In [1]: import numpy as np

In [2]: from numpy import linalg as LA

In [3]: np.set_printoptions(precision=2, suppress=True, linewidth=140, sign=" ")

In [4]: K = np.load("w.npy")

In [5]: print(K)
[[ 7.04 -4.86 -7.9 ]
 [ 1.25  3.95  8.91]
 [ 7.47 -4.06 -6.16]
 [ 8.62 -4.53 -9.13]
 [ 5.2  -3.35 -7.96]
 [ 1.93  4.69  7.48]
 [ 6.89 -1.54 -7.49]
 [ 6.45 -2.73 -7.23]
 [ 2.17  5.74  7.53]
 [ 7.78 -3.49 -6.48]]

In [6]: rng = np.random.default_rng(686)

In [7]: A2 = K + rng.integers(-2, 3, (10, 2)) @ rng.integers(-2, 3, (2, 3))

In [8]: print(A2)
[[  5.04  -8.86  -9.9 ]
 [ -0.75  -0.05   6.91]
 [  8.47  -2.06  -5.16]
 [  6.62   1.47 -11.13]
 [  5.2    1.65  -7.96]
 [ -2.07   6.69   3.48]
 [  3.89   2.46 -10.49]
 [ 10.45   0.27  -3.23]
 [  0.17   6.74   5.53]
 [ 10.78  -7.49  -3.48]]

In [9]: print(np.abs(A2 - K).sum(axis=1))
[  8.   8.   4.  10.   5.  10.  10.  11.   5.  10.]

In [10]: print(A2 - K)
[[-2. -4. -2.]
 [-2. -4. -2.]
 [ 1.  2.  1.]
 [-2.  6. -2.]
 [ 0.  5.  0.]
 [-4.  2. -4.]
 [-3.  4. -3.]
 [ 4.  3.  4.]
 [-2.  1. -2.]
 [ 3. -4.  3.]]

In [11]: print(LA.matrix_rank(A2 - K, tol=1e-8))
2

In [12]: cen = (K - K.mean(axis=0)) / K.std(axis=0)

In [13]: print(cen.std(axis=0))
[ 1.  1.  1.]

In [14]: c = LA.lstsq(np.delete(cen, 0, axis=1), cen[:, 0])[0]

In [15]: print(round(float(1 - np.var(cen[:, 0] - np.delete(cen, 0, axis=1) @ c)), 2))
0.9

In [16]: print(np.abs(c).argmax())
1

In [17]: G = np.cov(K, rowvar=False)

In [18]: print(G.shape)
(3, 3)

In [19]: print(LA.eigvalsh(G)[::-1])
[ 79.33   0.97   0.67]

In [20]: print(np.corrcoef(K.T))
[[ 1.   -0.93 -0.94]
 [-0.93  1.    0.96]
 [-0.94  0.96  1.  ]]

In [21]: print(np.round(np.corrcoef(K[:, 1], K[:, 2])[0, 1], 2))
0.96

In [22]: print(np.median(K, axis=0))
[ 6.67 -3.04 -6.86]

In [23]: print(K.std(axis=0))
[ 2.57  3.92  7.13]

In [24]: mat = np.array([[10, -10, -2, 8], [-10, 10, 2, -8], [5, -5, -1, 4]])

In [25]: G = mat.T @ mat

In [26]: print(np.trace(G), (mat ** 2).sum())
603 603

In [27]: print(np.diag(G))
[ 225  225    9  144]

In [28]: print(np.round(LA.eigvalsh(G)[::-1], 2) + 0)
[ 603.    0.    0.    0.]

In [29]: print(LA.matrix_rank(G))
1

In [30]: print(np.round(LA.svd(mat, compute_uv=False) ** 2, 2) + 0)
[ 603.    0.    0.]

In [31]: A2 = mat / np.sqrt((mat ** 2).mean(axis=1, keepdims=True))

In [32]: print(LA.norm(A2, axis=1))
[ 2.  2.  2.]

In [33]: print(mat - mat.mean(axis=1, keepdims=True))
[[  8.5  -11.5   -3.5    6.5 ]
 [ -8.5   11.5    3.5   -6.5 ]
 [  4.25  -5.75  -1.75   3.25]]

In [34]: print(LA.matrix_rank(A2) == LA.matrix_rank(mat))
True

In [35]: print(LA.matrix_rank(mat - mat.mean(axis=1, keepdims=True)))
1

In [36]: Uu, sig, Vh = LA.svd(mat)

In [37]: evecs = Vh[:(sig > 1e-8).sum()]

In [38]: vec = mat[2] + 4 * mat[1] + rng.integers(2) * np.eye(4)[2]

In [39]: print(vec)
[-35.  35.   7. -28.]

In [40]: print(evecs.T @ evecs)
[[ 0.37 -0.37 -0.07  0.3 ]
 [-0.37  0.37  0.07 -0.3 ]
 [-0.07  0.07  0.01 -0.06]
 [ 0.3  -0.3  -0.06  0.24]]

In [41]: print(LA.matrix_rank(np.vstack([mat, vec])))
1

In [42]: print(np.diag(evecs.T @ evecs))
[ 0.37  0.37  0.01  0.24]

In [43]: print(np.round(LA.norm(vec - evecs.T @ evecs @ vec), 2))
0.0

In [44]: print(mat @ LA.pinv(mat) @ mat)
[[ 10. -10.  -2.   8.]
 [-10.  10.   2.  -8.]
 [  5.  -5.  -1.   4.]]

In [45]: print(np.unique(mat.round(6), axis=0).shape)
(3, 4)

In [46]: print(round(float(np.trace(LA.pinv(mat) @ mat)), 2))
1.0

In [47]: print(np.allclose(mat[:-1].T @ LA.lstsq(mat[:-1].T, mat[-1])[0], mat[-1]))
True

In [48]: print(np.abs(np.diag(LA.qr(mat)[1])) > 1e-9)
[ True False False]
